In [1]: import numpy as np

In [2]: np.set_printoptions(suppress=True, linewidth=200)

In [3]: rnd = lambda a: np.round(a, 1) + 0

In [4]: m1 = np.loadtxt("dump.csv", delimiter=",")

In [5]: m1
Out[5]: 
array([[ -1.,   2.,  -1.],
       [ -2.,   4.,   0.],
       [  0.,   6.,  -1.],
       [  0.,   6.,   1.],
       [ -2.,   8.,   2.],
       [ -1.,   6.,   3.],
       [ -2.,   8.,   1.],
       [  0.,   7.,   0.],
       [  0.,   8.,  -1.],
       [ -2.,   6.,  -2.],
       [ -4.,   4.,  -4.],
       [ -2.,   2.,  -6.],
       [ -4.,   4.,  -5.],
       [ -2.,   2.,  -3.],
       [ -1.,   3.,  -2.],
       [  0.,   5.,  -2.],
       [ -2.,   3.,  -4.],
       [ -4.,   1.,  -4.],
       [ -3.,  -1.,  -2.],
       [ -1.,   0.,  -2.],
       [ -2.,  -1.,  -4.],
       [  0.,  -3.,  -4.],
       [  2.,  -4.,  -3.],
       [  1.,  -4.,  -1.],
       [  1.,  -3.,  -2.],
       [  0.,  -3.,  -2.],
       [ -2.,  -3.,  -4.],
       [ -2.,  -5.,  -2.],
       [ -2.,  -3.,  -4.],
       [ -1.,  -5.,  -5.],
       [  1.,  -3.,  -6.],
       [ -1.,  -5.,  -8.],
       [ -2.,  -3., -10.],
       [ -2.,  -4., -10.],
       [ -3.,  -5., -10.]])

In [6]: # rows 26 and 28 are equal

In [7]: Ac = m1 - m1.mean(axis=0)

In [8]: left, sig, Vh = np.linalg.svd(Ac, full_matrices=False)

In [9]: rnd(Ac.mean(axis=0))
Out[9]: array([0., 0., 0.])

In [10]: rnd((sig ** 2).sum() ** 2 / (sig ** 4).sum())
Out[10]: np.float64(1.5)

In [11]: rnd(np.abs(Vh[-1]))
Out[11]: array([0.9, 0.2, 0.4])

In [12]: rnd(Vh[0] * np.sign(Vh[0, np.abs(Vh[0]).argmax()]))
Out[12]: array([0. , 0.9, 0.5])

In [13]: np.searchsorted(np.cumsum(sig ** 2) / (sig ** 2).sum(), 0.9) + 1
Out[13]: np.int64(2)

In [14]: vec = np.array([-3, 5, -5])

In [15]: m1 @ vec
Out[15]: 
array([ 18.,  26.,  35.,  25.,  36.,  18.,  41.,  35.,  45.,  46.,  52.,  46.,  57.,  31.,  28.,  35.,  41.,  37.,  14.,  13.,  21.,   5., -11., -18.,  -8.,  -5.,  11.,  -9.,  11.,   3.,  12.,  18.,
        41.,  36.,  34.])

In [16]: m1 @ (2 * vec)
Out[16]: 
array([ 36.,  52.,  70.,  50.,  72.,  36.,  82.,  70.,  90.,  92., 104.,  92., 114.,  62.,  56.,  70.,  82.,  74.,  28.,  26.,  42.,  10., -22., -36., -16., -10.,  22., -18.,  22.,   6.,  24.,  36.,
        82.,  72.,  68.])

In [17]: np.sign((m1 @ vec).round(6))
Out[17]: array([ 1.,  1.,  1.,  1.,  1.,  1.,  1.,  1.,  1.,  1.,  1.,  1.,  1.,  1.,  1.,  1.,  1.,  1.,  1.,  1.,  1.,  1., -1., -1., -1., -1.,  1., -1.,  1.,  1.,  1.,  1.,  1.,  1.,  1.])

In [18]: np.linalg.norm(m1 @ vec) <= np.linalg.norm(m1, 2) * np.linalg.norm(vec) + 1e-9
Out[18]: np.True_

In [19]: (m1 @ vec).argmax()
Out[19]: np.int64(12)

In [20]: m1 @ np.eye(3)[2]
Out[20]: 
array([ -1.,   0.,  -1.,   1.,   2.,   3.,   1.,   0.,  -1.,  -2.,  -4.,  -6.,  -5.,  -3.,  -2.,  -2.,  -4.,  -4.,  -2.,  -2.,  -4.,  -4.,  -3.,  -1.,  -2.,  -2.,  -4.,  -2.,  -4.,  -5.,  -6.,  -8.,
       -10., -10., -10.])
